In [1]: import numpy as np

In [2]: from numpy import linalg as LA

In [3]: np.set_printoptions(precision=2, suppress=True, linewidth=140)

In [4]: X = np.array([[0, 0, 0, 5, -6, 3],
   ...:     [0, 0, 0, 5, -6, 8],
   ...:     [0, 0, 0, 9, -3, -3],
   ...:     [5, -6, 3, -10, 12, -6],
   ...:     [5, -6, 8, -10, 12, -16],
   ...:     [9, -3, -3, -18, 6, 6]])

In [5]: X
Out[5]: 
array([[  0,   0,   0,   5,  -6,   3],
       [  0,   0,   0,   5,  -6,   8],
       [  0,   0,   0,   9,  -3,  -3],
       [  5,  -6,   3, -10,  12,  -6],
       [  5,  -6,   8, -10,  12, -16],
       [  9,  -3,  -3, -18,   6,   6]])

In [6]: rng = np.random.default_rng(2008)

In [7]: z = rng.permutation(6)

In [8]: z
Out[8]: array([0, 3, 4, 1, 2, 5])

In [9]: B = X[z][:, z]

In [10]: np.sort(np.abs(LA.eigvals(B)))
Out[10]: array([ 2.11,  2.11,  3.1 , 12.32, 12.32, 18.06])

In [11]: np.round(LA.det(B), 2), round(float(LA.det(X[z])), 2)
Out[11]: (np.float64(-38025.0), -38025.0)

In [12]: np.allclose(B, X)
Out[12]: False

In [13]: np.diag(B)
Out[13]: array([  0, -10,  12,   0,   0,   6])

In [14]: B = X / LA.norm(X, axis=1, keepdims=True)

In [15]: gram = B @ B.T

In [16]: LA.norm(B, axis=1)
Out[16]: array([1., 1., 1., 1., 1., 1.])

In [17]: gram[0]
Out[17]: array([ 1.  ,  0.91,  0.65, -0.89, -0.81, -0.58])

In [18]: (gram - 2 * np.eye(6)).round(6).argmax(axis=1)
Out[18]: array([1, 0, 0, 4, 3, 3])

In [19]: round(np.degrees(np.arccos(np.clip(gram[0, 4], -1, 1))), 2)
Out[19]: np.float64(144.37)

In [20]: np.round(LA.norm(X, 2), 2)
Out[20]: np.float64(35.84)

In [21]: np.round(LA.norm(X[4] - X[1]), 2)
Out[21]: np.float64(35.36)

In [22]: print(LA.norm(X, axis=1).argmax())
4

In [23]: w1 = np.array([[2, 0, 0, 2],
    ...:     [2, 0, 2, 1],
    ...:     [0, 1, 2, 1],
    ...:     [2, 2, 1, 0],
    ...:     [1, 0, 2, 0],
    ...:     [2, 1, 0, 2]])

In [24]: c = np.array([2, 0, 3, 5])

In [25]: hid = np.maximum(X @ w1 + c, 0)

In [26]: (hid > 0).mean(axis=0)
Out[26]: array([0.5, 0.5, 0.5, 0.5])

In [27]: LA.matrix_rank(hid)
Out[27]: np.int64(4)

In [28]: basis = np.array([[-2, 2, 1], [2, -2, -3], [3, -1, 1], [-1, -1, 2]])

In [29]: w1 @ basis
Out[29]: 
array([[-6,  2,  6],
       [ 1,  1,  6],
       [ 7, -5,  1],
       [ 3, -1, -3],
       [ 4,  0,  3],
       [-4,  0,  3]])

In [30]: (hid @ basis).round(6).argmax(axis=1)
Out[30]: array([2, 2, 0, 0, 0, 2])

In [31]: B = LA.inv(X)

In [32]: print(round(float(LA.det(X) * LA.det(B)), 2))
1.0

In [33]: np.round(X @ B, 2) + 0
Out[33]: 
array([[1., 0., 0., 0., 0., 0.],
       [0., 1., 0., 0., 0., 0.],
       [0., 0., 1., 0., 0., 0.],
       [0., 0., 0., 1., 0., 0.],
       [0., 0., 0., 0., 1., 0.],
       [0., 0., 0., 0., 0., 1.]])

In [34]: LA.det(X) * B
Out[34]: 
array([[ 16380., -10530., -11700.,   8190.,  -5265.,  -5850.],
       [ 33930., -16380.,  -9750.,  16965.,  -8190.,  -4875.],
       [ 15210., -15210.,     -0.,   7605.,  -7605.,     -0.],
       [  8190.,  -5265.,  -5850.,     -0.,     -0.,     -0.],
       [ 16965.,  -8190.,  -4875.,      0.,      0.,      0.],
       [  7605.,  -7605.,      0.,      0.,      0.,      0.]])

In [35]: B
Out[35]: 
array([[-0.43,  0.28,  0.31, -0.22,  0.14,  0.15],
       [-0.89,  0.43,  0.26, -0.45,  0.22,  0.13],
       [-0.4 ,  0.4 ,  0.  , -0.2 ,  0.2 ,  0.  ],
       [-0.22,  0.14,  0.15,  0.  ,  0.  ,  0.  ],
       [-0.45,  0.22,  0.13, -0.  , -0.  , -0.  ],
       [-0.2 ,  0.2 , -0.  , -0.  , -0.  , -0.  ]])

In [36]: print(np.round(LA.slogdet(X)[0], 2))
-1.0

In [37]: print((np.abs(B) > 1e-9).astype(int))
[[1 1 1 1 1 1]
 [1 1 1 1 1 1]
 [1 1 0 1 1 0]
 [1 1 1 0 0 0]
 [1 1 1 0 0 0]
 [1 1 0 0 0 0]]

In [38]: np.round(LA.inv(B), 2) + 0
Out[38]: 
array([[  0.,   0.,   0.,   5.,  -6.,   3.],
       [  0.,   0.,   0.,   5.,  -6.,   8.],
       [  0.,   0.,   0.,   9.,  -3.,  -3.],
       [  5.,  -6.,   3., -10.,  12.,  -6.],
       [  5.,  -6.,   8., -10.,  12., -16.],
       [  9.,  -3.,  -3., -18.,   6.,   6.]])
